% python3 -q
>>> import numpy as np
>>> import numpy.linalg as la
>>> np.set_printoptions(precision=2, suppress=True, linewidth=200, legacy="1.25")
>>> M2 = np.array([[-1.2],
...     [-0.4],
...     [0.0],
...     [1.6],
...     [-1.2],
...     [-0.1],
...     [-0.4],
...     [-2.1],
...     [-0.8],
...     [-1.1],
...     [-0.2]])
>>> C = np.array([[-1.5, -0.3, 0.1, 0.0]])
>>> feats = M2 @ C
>>> print(feats)
[[ 1.8   0.36 -0.12  0.  ]
 [ 0.6   0.12 -0.04  0.  ]
 [ 0.    0.    0.    0.  ]
 [-2.4  -0.48  0.16  0.  ]
 [ 1.8   0.36 -0.12  0.  ]
 [ 0.15  0.03 -0.01  0.  ]
 [ 0.6   0.12 -0.04  0.  ]
 [ 3.15  0.63 -0.21  0.  ]
 [ 1.2   0.24 -0.08  0.  ]
 [ 1.65  0.33 -0.11  0.  ]
 [ 0.3   0.06 -0.02  0.  ]]
>>> Uu, sv, vt = la.svd(feats)
>>> np.argmax(sv[:-1] / (sv[1:] + 1e-6)) + 1
1
>>> sv.round(2) + 0
array([5.33, 0.  , 0.  , 0.  ])
>>> M2 = Uu[:, :1] @ np.diag(sv[:1]) @ vt[:1]
>>> la.matrix_rank(feats, rtol=0.05)
1
>>> la.matrix_rank(M2)
1
>>> np.round(np.abs(feats - M2).max(), 2)
0.0
>>> W = np.array([[0, 0, 0], [0, 0, 0], [2, 0, 1], [2, 0, 2]])
>>> c = np.array([-2, -1, 2])
>>> H = np.maximum(feats @ W + c, 0)
>>> (H > 0).astype(int)
array([[0, 0, 1],
       [0, 0, 1],
       [0, 0, 1],
       [0, 0, 1],
       [0, 0, 1],
       [0, 0, 1],
       [0, 0, 1],
       [0, 0, 1],
       [0, 0, 1],
       [0, 0, 1],
       [0, 0, 1]])
>>> (H > 0).mean(axis=0)
array([0., 0., 1.])
>>> la.matrix_rank(H)
1
>>> C = np.array([[3, 0], [0, 1], [3, 3]])
>>> H @ C
array([[5.64, 5.64],
       [5.88, 5.88],
       [6.  , 6.  ],
       [6.48, 6.48],
       [5.64, 5.64],
       [5.97, 5.97],
       [5.88, 5.88],
       [5.37, 5.37],
       [5.76, 5.76],
       [5.67, 5.67],
       [5.94, 5.94]])
>>> W @ C
array([[ 0,  0],
       [ 0,  0],
       [ 9,  3],
       [12,  6]])
>>> theta = np.radians(15)
>>> r_ = np.eye(4)
>>> r_[2, 2] = r_[1, 1] = np.cos(theta)
>>> r_[2, 1], r_[1, 2] = -np.sin(theta), np.sin(theta)
>>> r_
array([[ 1.  ,  0.  ,  0.  ,  0.  ],
       [ 0.  ,  0.97,  0.26,  0.  ],
       [ 0.  , -0.26,  0.97,  0.  ],
       [ 0.  ,  0.  ,  0.  ,  1.  ]])
>>> M2 = feats @ r_.T
>>> M2
array([[ 1.8 ,  0.32, -0.21,  0.  ],
       [ 0.6 ,  0.11, -0.07,  0.  ],
       [ 0.  ,  0.  ,  0.  ,  0.  ],
       [-2.4 , -0.42,  0.28,  0.  ],
       [ 1.8 ,  0.32, -0.21,  0.  ],
       [ 0.15,  0.03, -0.02,  0.  ],
       [ 0.6 ,  0.11, -0.07,  0.  ],
       [ 3.15,  0.55, -0.37,  0.  ],
       [ 1.2 ,  0.21, -0.14,  0.  ],
       [ 1.65,  0.29, -0.19,  0.  ],
       [ 0.3 ,  0.05, -0.03,  0.  ]])
>>> np.abs(M2 - feats).max(axis=0)
array([0.  , 0.08, 0.16, 0.  ])
>>> np.allclose(la.norm(feats, axis=1), la.norm(M2, axis=1))
True
>>> def softmax(z):
...     e = np.exp(z - z.max(axis=-1, keepdims=True))
...     return e / e.sum(axis=-1, keepdims=True)
... 
>>> softmax(feats[10] + 4)
array([0.31, 0.24, 0.22, 0.23])
>>> softmax(10 * feats[10])
array([0.85, 0.08, 0.03, 0.04])
>>> print(softmax(feats[10]))
[0.31 0.24 0.22 0.23]
>>> print(softmax(feats).sum(axis=1))
[1. 1. 1. 1. 1. 1. 1. 1. 1. 1. 1.]
>>> S = feats @ feats.T / np.sqrt(4)
>>> print(softmax(S).round(6).argmax(axis=1))
[7 7 0 3 7 7 7 7 7 7 7]
>>> np.unique(feats.round(6), axis=0).shape
(9, 4)
>>> la.lstsq(feats[:-1].T, feats[-1])[2]
1
>>> np.allclose(feats[:-1].T @ la.lstsq(feats[:-1].T, feats[-1])[0], feats[-1])
True
>>> np.abs(np.diag(la.qr(feats)[1])) > 1e-9
array([ True, False, False, False])
>>> round(float(np.trace(la.pinv(feats) @ feats)), 2)
1.0
>>> W0 = np.loadtxt("sample11.csv", delimiter=",")
>>> W0
array([[ 1.  ,  0.  ,  0.  ,  0.  ,  0.  ,  0.  ],
       [ 0.  ,  1.  ,  0.  ,  0.  ,  0.  ,  0.  ],
       [ 0.  ,  0.  ,  0.97,  0.  ,  0.  ,  0.26],
       [ 0.  ,  0.  ,  0.  ,  1.  ,  0.  ,  0.  ],
       [ 0.  ,  0.  ,  0.  ,  0.  ,  1.  ,  0.  ],
       [ 0.  ,  0.  , -0.26,  0.  ,  0.  ,  0.97]])
>>> q, evecs = la.qr(W0[:, :4])[0], la.qr(W0[:, 4:])[0]
>>> sv = la.svd(q.T @ evecs, compute_uv=False)
>>> round(la.norm(q @ q.T - evecs @ evecs.T, 2), 2)
1.0
>>> (sv > 0.9).sum()
0
>>> print(sv.round(2) + 0)
[0. 0.]
>>> np.degrees(np.arccos(sv.clip(0, 1)))
array([90., 90.])
>>> M2 = np.array([[1, 2], [2, 2]])
>>> M = np.kron(np.eye(2, dtype=int), M2)
>>> M
array([[1, 2, 0, 0],
       [2, 2, 0, 0],
       [0, 0, 1, 2],
       [0, 0, 2, 2]])
>>> (M != 0).astype(int)
array([[1, 1, 0, 0],
       [1, 1, 0, 0],
       [0, 0, 1, 1],
       [0, 0, 1, 1]])
>>> round(la.det(M), 2)
4.0
>>> u = np.array([-5, 2, 2])
>>> np.correlate(M[1], M[3], "full")
array([4, 8, 4, 0, 0, 0, 0])
>>> np.polyval(u, M[1])
array([-14, -14,   2,   2])
>>> C = np.sign(np.array([[3, 3, 3, 0], [3, 0, 0, 3], [0, 0, 0, 3], [0, 1, 1, 3]]))
>>> M2 = (np.tril(C, -1) + np.eye(4)) @ (np.triu(C, 1) + np.eye(4))
>>> w = np.array([4, 2, 0, 1])
>>> J = np.rint(M2 * w @ la.inv(M2)) + 0
>>> print(J)
[[ 12.  -8. -10.   6.]
 [  9.  -5.  -9.   5.]
 [  1.  -1.  -1.   1.]
 [ -1.   1.  -1.   1.]]
>>> theta = np.radians(126)
>>> r_ = np.eye(4)
>>> r_[1, 1] = r_[3, 3] = np.cos(theta)
>>> r_[1, 3], r_[3, 1] = -np.sin(theta), np.sin(theta)
>>> r_
array([[ 1.  ,  0.  ,  0.  ,  0.  ],
       [ 0.  , -0.59,  0.  , -0.81],
       [ 0.  ,  0.  ,  1.  ,  0.  ],
       [ 0.  ,  0.81,  0.  , -0.59]])
>>> M2 = J @ r_.T
>>> M2
array([[ 12.  ,  -0.15, -10.  , -10.  ],
       [  9.  ,  -1.11,  -9.  ,  -6.98],
       [  1.  ,  -0.22,  -1.  ,  -1.4 ],
       [ -1.  ,  -1.4 ,  -1.  ,   0.22]])
>>> np.round(la.svd(J, compute_uv=False), 2) + 0, np.round(la.svd(M2, compute_uv=False), 2) + 0
(array([23.62,  2.38,  0.75,  0.  ]), array([23.62,  2.38,  0.75,  0.  ]))
>>> M2 @ la.pinv(M2) @ M2
array([[ 12.  ,  -0.15, -10.  , -10.  ],
       [  9.  ,  -1.11,  -9.  ,  -6.98],
       [  1.  ,  -0.22,  -1.  ,  -1.4 ],
       [ -1.  ,  -1.4 ,  -1.  ,   0.22]])
>>> print(round(float(np.trace(la.pinv(M2) @ M2)), 2))
3.0
>>> print(np.allclose(M2[:-1].T @ la.lstsq(M2[:-1].T, M2[-1])[0], M2[-1]))
True
>>> print(np.abs(np.diag(la.qr(M2)[1])) > 1e-9)
[ True  True  True False]
>>> print(round(np.trace(la.pinv(J) @ J), 2))
3.0
>>> la.lstsq(J[:-1].T, J[-1])[2]
3
>>> np.allclose(J[:-1].T @ la.lstsq(J[:-1].T, J[-1])[0], J[-1])
True
>>> W = np.array([[-5, 2, 3], [3, 3, -5], [4, -3, 5], [-2, 2, -4]])
>>> c = np.array([-2, -2, 2])
>>> H = np.maximum(J @ W + c, 0)
>>> (H > 0).mean(axis=0)
array([0. , 1. , 0.5])
>>> C = np.array([[-2, 2], [2, 0], [0, 1]])
>>> W @ C
array([[ 14,  -7],
       [  0,   1],
       [-14,  13],
       [  8,  -8]])
>>> print(np.argsort(-la.norm(J, axis=0).round(6), kind="stable")[:3])
[0 2 1]
>>> print(la.cond(J) > 100)
True
>>> X = np.load("arr.npy")
>>> X
array([[-0.87, -1.  , -0.93, -0.95, -1.  ],
       [-0.43, -0.54, -0.41, -0.53, -0.64],
       [ 0.44,  0.88, -0.96, -0.82,  0.66],
       [-0.2 , -0.43, -0.65,  0.44, -0.66],
       [-0.24,  0.24,  0.56,  0.62,  0.58],
       [ 0.37,  0.99,  0.58,  1.  ,  1.  ],
       [ 0.66,  0.92,  0.53,  0.  ,  0.96],
       [ 0.21,  0.85, -0.97, -0.01,  0.62],
       [ 0.56,  0.42,  0.64, -0.94,  0.54],
       [ 0.72,  1.  , -0.99,  1.  ,  1.  ],
       [ 0.41,  1.  ,  0.83,  0.24,  1.  ],
       [-0.74,  0.43, -0.91, -0.73,  0.36],
       [ 0.8 ,  1.  ,  0.11,  0.9 ,  1.  ],
       [ 0.64,  0.98, -1.  , -0.97,  0.31],
       [ 0.57,  0.64,  0.03,  0.87,  0.62],
       [ 0.58,  0.97,  0.86,  0.99,  0.99]])
>>> C = X[[10, 8]].astype(float)
>>> for _ in range(6):
...     idx = la.norm(X[:, None] - C, axis=-1).argmin(axis=1)
...     C = np.array([X[idx == j].mean(axis=0) for j in range(2)])
... 
>>> idx
array([1, 1, 1, 1, 0, 0, 0, 1, 1, 0, 0, 1, 0, 1, 0, 0])
>>> np.bincount(idx)
array([8, 8])
>>> C[1] - C[0]
array([-0.53, -0.65, -0.96, -1.27, -0.87])
>>> C
array([[ 0.48,  0.84,  0.31,  0.7 ,  0.89],
       [-0.05,  0.2 , -0.65, -0.56,  0.02]])
>>> Uu, sv, vt = la.svd(J)
>>> sv.round(2) + 0
array([23.62,  2.38,  0.75,  0.  ])
>>> M2 = Uu[:, :3] @ np.diag(sv[:3]) @ vt[:3]
>>> M2
array([[ 12.,  -8., -10.,   6.],
       [  9.,  -5.,  -9.,   5.],
       [  1.,  -1.,  -1.,   1.],
       [ -1.,   1.,  -1.,   1.]])
>>> arr = np.load("mat.npy")
>>> arr
array([[2, 0, 2, 0, 0, 3],
       [4, 0, 4, 0, 0, 5],
       [4, 0, 4, 0, 0, 5],
       [0, 0, 0, 1, 0, 1],
       [0, 0, 0, 1, 0, 1],
       [4, 0, 4, 0, 0, 5],
       [4, 0, 4, 0, 0, 5],
       [0, 0, 0, 1, 0, 1],
       [0, 0, 0, 1, 0, 1],
       [4, 0, 4, 0, 0, 5],
       [4, 0, 4, 0, 0, 5],
       [0, 0, 0, 1, 0, 1]])
>>> Uu, sv, vt = la.svd(arr)
>>> evecs = vt[:(sv > 1e-8).sum()]
>>> rng = np.random.default_rng(63200)
>>> x0 = arr[0] + 3 * arr[2] + rng.integers(2) * np.eye(6)[1]
>>> x0
array([14.,  1., 14.,  0.,  0., 18.])
>>> round(float(la.norm(x0 - evecs.T @ evecs @ x0)), 2)
1.0
>>> np.round(np.diag(evecs.T @ evecs), 2) + 0
array([0.5, 0. , 0.5, 1. , 0. , 1. ])
>>> u, g = arr[1], arr[0]
>>> print(u @ g)
31
>>> pr = (u @ g) / (u @ u) * u
>>> la.matrix_rank(np.outer(u, g))
1
>>> np.round(la.norm(u + g) ** 2 + la.norm(u - g) ** 2, 2)
148.0
>>> Uu, sv, vt = la.svd(arr)
>>> np.argmax(sv[:-1] / (sv[1:] + 1e-6)) + 1
3
>>> M2 = Uu[:, :3] @ np.diag(sv[:3]) @ vt[:3]
>>> round(np.abs(arr - M2).max(), 2)
0.0
>>> np.round(la.norm(arr - M2, 2), 2), round(float(sv[3]), 2)
(0.0, 0.0)
>>> round(la.norm(arr - M2) / la.norm(arr), 2)
0.0
>>> M2.round(2) + 0
array([[2., 0., 2., 0., 0., 3.],
       [4., 0., 4., 0., 0., 5.],
       [4., 0., 4., 0., 0., 5.],
       [0., 0., 0., 1., 0., 1.],
       [0., 0., 0., 1., 0., 1.],
       [4., 0., 4., 0., 0., 5.],
       [4., 0., 4., 0., 0., 5.],
       [0., 0., 0., 1., 0., 1.],
       [0., 0., 0., 1., 0., 1.],
       [4., 0., 4., 0., 0., 5.],
       [4., 0., 4., 0., 0., 5.],
       [0., 0., 0., 1., 0., 1.]])
>>> la.matrix_rank(arr, rtol=0.1)
2
>>> [round(float(x), 2) for x in la.svd(arr, compute_uv=False)[:3]]
[19.0, 2.79, 0.29]
>>> np.argsort(-la.norm(arr, axis=0).round(6), kind="stable")[:3]
array([5, 0, 2])
>>> rk = la.matrix_rank(arr)
>>> rk
3
>>> ns = la.svd(arr)[2][rk:].T
>>> la.matrix_rank(arr.T @ arr), la.matrix_rank(arr @ arr.T)
(3, 3)
>>> ns.shape
(6, 3)
>>> print(np.allclose(arr @ ns, 0))
True
>>> print([int(la.matrix_rank(arr[:i])) for i in range(1, len(arr) + 1)])
[1, 2, 2, 3, 3, 3, 3, 3, 3, 3, 3, 3]
>>> M2 = np.array([[2, -2, -3, 0, 3, -1, 3, 3],
...     [3, 2, -1, -2, -3, 3, 0, -3],
...     [-2, 1, 1, 1, 1, -1, 2, 0],
...     [2, 2, -3, 3, -2, 3, -3, 0],
...     [3, 2, 3, 3, 0, -1, 0, 1],
...     [-1, -3, 3, 3, -1, 1, -3, 3],
...     [-3, -3, -1, 0, -3, -2, -2, 3],
...     [-1, 3, 2, -2, -3, -2, 0, 1]])
>>> E = np.tril(M2)
>>> E
array([[ 2,  0,  0,  0,  0,  0,  0,  0],
       [ 3,  2,  0,  0,  0,  0,  0,  0],
       [-2,  1,  1,  0,  0,  0,  0,  0],
       [ 2,  2, -3,  3,  0,  0,  0,  0],
       [ 3,  2,  3,  3,  0,  0,  0,  0],
       [-1, -3,  3,  3, -1,  1,  0,  0],
       [-3, -3, -1,  0, -3, -2, -2,  0],
       [-1,  3,  2, -2, -3, -2,  0,  1]])
>>> x0 = np.array([-3, 4, 0, -1, 2, 0, 2, -5])
>>> a = np.maximum(E @ x0, 0)
>>> np.flatnonzero(a > 1e-9)
array([2, 7])
>>> E * (a > 1e-9)[:, None]
array([[ 0,  0,  0,  0,  0,  0,  0,  0],
       [ 0,  0,  0,  0,  0,  0,  0,  0],
       [-2,  1,  1,  0,  0,  0,  0,  0],
       [ 0,  0,  0,  0,  0,  0,  0,  0],
       [ 0,  0,  0,  0,  0,  0,  0,  0],
       [ 0,  0,  0,  0,  0,  0,  0,  0],
       [ 0,  0,  0,  0,  0,  0,  0,  0],
       [-1,  3,  2, -2, -3, -2,  0,  1]])
>>> E.T @ a
array([-26,  28,  22, -12, -18, -12,   0,   6])
>>> F = np.load("a.npy")
>>> F
array([[-2.,  1.,  0.,  0.,  0.,  0.,  0.,  0.],
       [ 0., -2.,  1.,  0.,  0.,  0.,  0.,  0.],
       [ 0.,  0., -2.,  1.,  0.,  0.,  0.,  0.],
       [ 0.,  0.,  0., -2.,  1.,  0.,  0.,  0.],
       [ 0.,  0.,  0.,  0., -2.,  1.,  0.,  0.],
       [ 0.,  0.,  0.,  0.,  0., -2.,  1.,  0.],
       [ 0.,  0.,  0.,  0.,  0.,  0., -2.,  1.],
       [ 0.,  0.,  0.,  0.,  0.,  0.,  0., -2.]])
>>> x0 = np.array([0, 3, 1, 2, 4, 0, 0, 2])
>>> target = F @ x0
>>> target
array([ 3., -5.,  0.,  0., -8.,  0.,  2., -4.])
>>> la.solve(F.T, F[7])
array([-0., -0., -0., -0., -0., -0., -0.,  1.])
>>> la.solve(F, target + F[:, 1])
array([-0.,  4.,  1.,  2.,  4., -0., -0.,  2.])
